% ipython --no-banner

In [1]: import numpy as np

In [2]: np.set_printoptions(precision=2, suppress=True, linewidth=140)

In [3]: O, _ = np.linalg.qr(np.array([[-0.2, 0.2, 0.0, -1.6, 1.1, 0.4, 0.0, -1.1],
   ...:     [0.0, -0.8, -0.1, 0.6, -1.0, -1.2, -0.7, -2.1],
   ...:     [0.7, -0.6, 0.3, -1.1, 0.6, 0.9, -1.2, -0.3],
   ...:     [-2.4, 0.1, 0.4, -0.2, -3.3, -0.9, 0.2, -0.9],
   ...:     [1.5, 1.0, -0.2, 0.3, 0.7, -0.6, -2.1, 0.7],
   ...:     [0.4, 1.4, 1.2, -1.4, 0.4, 1.5, -0.6, -0.7],
   ...:     [0.3, 1.9, 1.1, -0.4, -0.3, 0.4, -0.6, -0.3],
   ...:     [0.3, 0.2, 0.1, -0.8, -2.0, 1.0, 0.8, 0.9]]))

In [4]: F = O[:, :6]

In [5]: F.round(2) + 0
Out[5]: 
array([[-0.07,  0.09,  0.12,  0.81,  0.24, -0.39],
       [ 0.  , -0.3 , -0.27, -0.32, -0.27, -0.62],
       [ 0.23, -0.28, -0.64,  0.24, -0.06, -0.18],
       [-0.81,  0.24, -0.02,  0.03, -0.29, -0.26],
       [ 0.5 ,  0.25,  0.45, -0.01, -0.26, -0.46],
       [ 0.13,  0.49, -0.51,  0.11,  0.12,  0.09],
       [ 0.1 ,  0.68, -0.18, -0.25,  0.  , -0.13],
       [ 0.1 ,  0.05, -0.04,  0.33, -0.84,  0.35]])

In [6]: vec = np.array([0, 0, 2, 3, 2, 1])

In [7]: rhs = F @ vec

In [8]: rhs
Out[8]: array([ 2.74, -2.68, -0.84, -0.81, -0.1 , -0.38, -1.26, -0.4 ])

In [9]: np.round(np.linalg.lstsq(F, rhs)[0], 2) + 0
Out[9]: array([0., 0., 2., 3., 2., 1.])

In [10]: np.round(np.linalg.solve(F.T @ F, F.T @ rhs), 2) + 0
Out[10]: array([0., 0., 2., 3., 2., 1.])

In [11]: rng = np.random.default_rng(158043)

In [12]: rhs = rhs + 0.05 * rng.normal(size=8)

In [13]: rhs
Out[13]: array([ 2.8 , -2.78, -0.77, -0.87, -0.14, -0.35, -1.28, -0.41])

In [14]: c, *_ = np.linalg.lstsq(F, rhs)

In [15]: c
Out[15]: array([ 0.04, -0.01,  1.97,  3.1 ,  2.07,  1.06])

In [16]: c.round()
Out[16]: array([ 0., -0.,  2.,  3.,  2.,  1.])

In [17]: np.round(F.T @ (rhs - F @ c), 2) + 0
Out[17]: array([0., 0., 0., 0., 0., 0.])
